$ python -q
>>> import numpy as np
>>> import numpy.linalg as la
>>> np.set_printoptions(precision=2, suppress=True, linewidth=140)
>>> def rd(a):
...     return np.round(a, 2) + 0
... 
>>> M = np.load("out9.npy")
>>> M
array([[ 1, -1,  1, -1,  1, -1,  1, -1],
       [ 1, -1,  1, -1, -1,  1, -1,  1],
       [ 1,  1,  1,  1, -1, -1, -1, -1],
       [ 1,  1,  1,  1,  1,  1,  1,  1],
       [ 1, -1, -1,  1,  1, -1, -1,  1]])
>>> ang = np.radians(30)
>>> Rm = np.eye(8)
>>> Rm[6, 6] = Rm[5, 5] = np.cos(ang)
>>> Rm[6, 5], Rm[5, 6] = -np.sin(ang), np.sin(ang)
>>> rd(Rm)
array([[ 1.  ,  0.  ,  0.  ,  0.  ,  0.  ,  0.  ,  0.  ,  0.  ],
       [ 0.  ,  1.  ,  0.  ,  0.  ,  0.  ,  0.  ,  0.  ,  0.  ],
       [ 0.  ,  0.  ,  1.  ,  0.  ,  0.  ,  0.  ,  0.  ,  0.  ],
       [ 0.  ,  0.  ,  0.  ,  1.  ,  0.  ,  0.  ,  0.  ,  0.  ],
       [ 0.  ,  0.  ,  0.  ,  0.  ,  1.  ,  0.  ,  0.  ,  0.  ],
       [ 0.  ,  0.  ,  0.  ,  0.  ,  0.  ,  0.87,  0.5 ,  0.  ],
       [ 0.  ,  0.  ,  0.  ,  0.  ,  0.  , -0.5 ,  0.87,  0.  ],
       [ 0.  ,  0.  ,  0.  ,  0.  ,  0.  ,  0.  ,  0.  ,  1.  ]])
>>> M2 = M @ Rm.T
>>> rd(M2)
array([[ 1.  , -1.  ,  1.  , -1.  ,  1.  , -0.37,  1.37, -1.  ],
       [ 1.  , -1.  ,  1.  , -1.  , -1.  ,  0.37, -1.37,  1.  ],
       [ 1.  ,  1.  ,  1.  ,  1.  , -1.  , -1.37, -0.37, -1.  ],
       [ 1.  ,  1.  ,  1.  ,  1.  ,  1.  ,  1.37,  0.37,  1.  ],
       [ 1.  , -1.  , -1.  ,  1.  ,  1.  , -1.37, -0.37,  1.  ]])
>>> np.allclose(la.norm(M, axis=1), la.norm(M2, axis=1))
True
>>> rd(la.norm(M, "nuc"))
np.float64(14.14)
>>> rd(la.norm(M, 2))
np.float64(2.83)
>>> rd(la.norm(M, axis=0))
array([2.24, 2.24, 2.24, 2.24, 2.24, 2.24, 2.24, 2.24])
>>> M[:, 8]
Traceback (most recent call last):
  File "<python-input-17>", line 1, in <module>
    M[:, 8]
    ~^^^^^^
IndexError: index 8 is out of bounds for axis 1 with size 8
>>> M.shape
(5, 8)
>>> np.unravel_index(np.abs(M).argmax(), M.shape)
(np.int64(0), np.int64(0))
>>> np.count_nonzero(M)
np.int64(40)
>>> np.zeros(5, 8)
Traceback (most recent call last):
  File "<python-input-21>", line 1, in <module>
    np.zeros(5, 8)
    ~~~~~~~~^^^^^^
TypeError: Cannot interpret '8' as a data type
>>> rd(la.norm(M))
np.float64(6.32)
>>> rd(la.svd(M, compute_uv=False))
array([2.83, 2.83, 2.83, 2.83, 2.83])
>>> la.matrix_rank(M)
np.int64(5)
>>> np.diff(M, axis=0)
array([[ 0,  0,  0,  0, -2,  2, -2,  2],
       [ 0,  2,  0,  2,  0, -2,  0, -2],
       [ 0,  0,  0,  0,  2,  2,  2,  2],
       [ 0, -2, -2,  0,  0, -2, -2,  0]])
>>> M @ M
Traceback (most recent call last):
  File "<python-input-26>", line 1, in <module>
    M @ M
    ~~^~~
ValueError: matmul: Input operand 1 has a mismatch in its core dimension 0, with gufunc signature (n?,k),(k,m?)->(n?,m?) (size 5 is different from 8)
>>> cov = M.T @ M
>>> (M @ M.T).shape
(5, 5)
>>> la.matrix_rank(cov)
np.int64(5)
>>> rd(la.svd(M, compute_uv=False) ** 2)
array([8., 8., 8., 8., 8.])
>>> ang = np.deg2rad(120)
>>> K = np.eye(4)
>>> K[np.ix_([3, 0], [3, 0])] = [[np.cos(ang), -np.sin(ang)], [np.sin(ang), np.cos(ang)]]
>>> rd(K)
array([[-0.5 ,  0.  ,  0.  ,  0.87],
       [ 0.  ,  1.  ,  0.  ,  0.  ],
       [ 0.  ,  0.  ,  1.  ,  0.  ],
       [-0.87,  0.  ,  0.  , -0.5 ]])
>>> rd(K @ K)
array([[-0.5 ,  0.  ,  0.  , -0.87],
       [ 0.  ,  1.  ,  0.  ,  0.  ],
       [ 0.  ,  0.  ,  1.  ,  0.  ],
       [ 0.87,  0.  ,  0.  , -0.5 ]])
>>> (la.matrix_power((K != 0) + (K.T != 0) + np.eye(4), 4) > 0).astype(int)
array([[1, 0, 0, 1],
       [0, 1, 0, 0],
       [0, 0, 1, 0],
       [1, 0, 0, 1]])
>>> rd(la.det(K))
np.float64(1.0)
>>> np.flatnonzero(la.matrix_power((K != 0) + (K.T != 0) + np.eye(4), 4)[2])
array([2])
>>> W1 = np.array([[5, 2, 3, 0, 0], [3, 0, 3, 2, 1], [4, 5, 0, 3, 1], [4, 4, 1, 3, 5]])
>>> coef = np.array([5, -5, 1, 4, 1])
>>> H = np.maximum(K @ W1 + coef, 0)
>>> la.matrix_rank(H)
np.int64(4)
>>> (H > 0).mean(axis=0)
array([0.75, 0.  , 0.75, 1.  , 0.75])
>>> W2 = np.array([[-8, -7], [9, -8], [-9, 7], [-2, -4], [-7, 0]])
>>> W1 @ W2
array([[-49, -30],
       [-62,  -8],
       [  0, -80],
       [-46, -65]])
>>> (H @ W2).round(6).argmax(axis=1)
array([1, 1, 1, 0])
>>> feats = np.load("dump.npy")
>>> rd(feats)
array([[ 0.  ,  0.01,  0.02,  0.  , -0.03, -0.01, -0.01, -0.01, -0.03, -0.03, -0.02, -0.02],
       [ 0.01,  0.03,  0.06,  0.01, -0.08, -0.03, -0.03, -0.03, -0.08, -0.08, -0.06, -0.06],
       [ 0.02,  0.06,  0.1 ,  0.02, -0.13, -0.06, -0.06, -0.06, -0.13, -0.13, -0.1 , -0.1 ],
       [ 0.  ,  0.01,  0.02,  0.  , -0.03, -0.01, -0.01, -0.01, -0.03, -0.03, -0.02, -0.02],
       [-0.03, -0.08, -0.13, -0.03,  0.19,  0.08,  0.08,  0.08,  0.19,  0.19,  0.13,  0.13],
       [-0.01, -0.03, -0.06, -0.01,  0.08,  0.03,  0.03,  0.03,  0.08,  0.08,  0.06,  0.06],
       [-0.01, -0.03, -0.06, -0.01,  0.08,  0.03,  0.03,  0.03,  0.08,  0.08,  0.06,  0.06],
       [-0.01, -0.03, -0.06, -0.01,  0.08,  0.03,  0.03,  0.03,  0.08,  0.08,  0.06,  0.06],
       [-0.03, -0.08, -0.13, -0.03,  0.19,  0.08,  0.08,  0.08,  0.19,  0.19,  0.13,  0.13],
       [-0.03, -0.08, -0.13, -0.03,  0.19,  0.08,  0.08,  0.08,  0.19,  0.19,  0.13,  0.13],
       [-0.02, -0.06, -0.1 , -0.02,  0.13,  0.06,  0.06,  0.06,  0.13,  0.13,  0.1 ,  0.1 ],
       [-0.02, -0.06, -0.1 , -0.02,  0.13,  0.06,  0.06,  0.06,  0.13,  0.13,  0.1 ,  0.1 ]])
>>> # column 3 repeats column 0
>>> P = np.triu(np.array([[0, 0, -3, 1], [2, 0, -1, 3], [3, 3, 1, 0], [3, 3, -1, 2]]), 1) + np.eye(4)
>>> M2 = P @ K @ la.inv(P)
>>> la.matrix_rank(M2)
np.int64(4)
>>> rd(np.poly(M2))
array([ 1., -1.,  0., -1.,  1.])
>>> rd(P @ K - K @ P)
array([[-0.87,  0.  , -4.5 ,  0.  ],
       [-2.6 ,  0.  ,  0.  , -4.5 ],
       [ 0.  ,  0.  ,  0.  ,  0.  ],
       [ 0.  ,  0.  , -2.6 ,  0.87]])
>>> rank = la.matrix_rank(feats)
>>> rank
np.int64(1)
>>> null = la.svd(feats)[2][rank:].T
>>> [int(la.matrix_rank(feats[:i])) for i in range(1, len(feats) + 1)]
[1, 1, 1, 1, 1, 1, 1, 1, 1, 1, 1, 1]
>>> [int(la.matrix_rank(np.delete(feats, i, axis=0))) for i in range(12)]
[1, 1, 1, 1, 1, 1, 1, 1, 1, 1, 1, 1]
>>> np.allclose(feats @ null, 0)
True
>>> la.matrix_rank(feats.T @ feats), la.matrix_rank(feats @ feats.T)
(np.int64(1), np.int64(1))
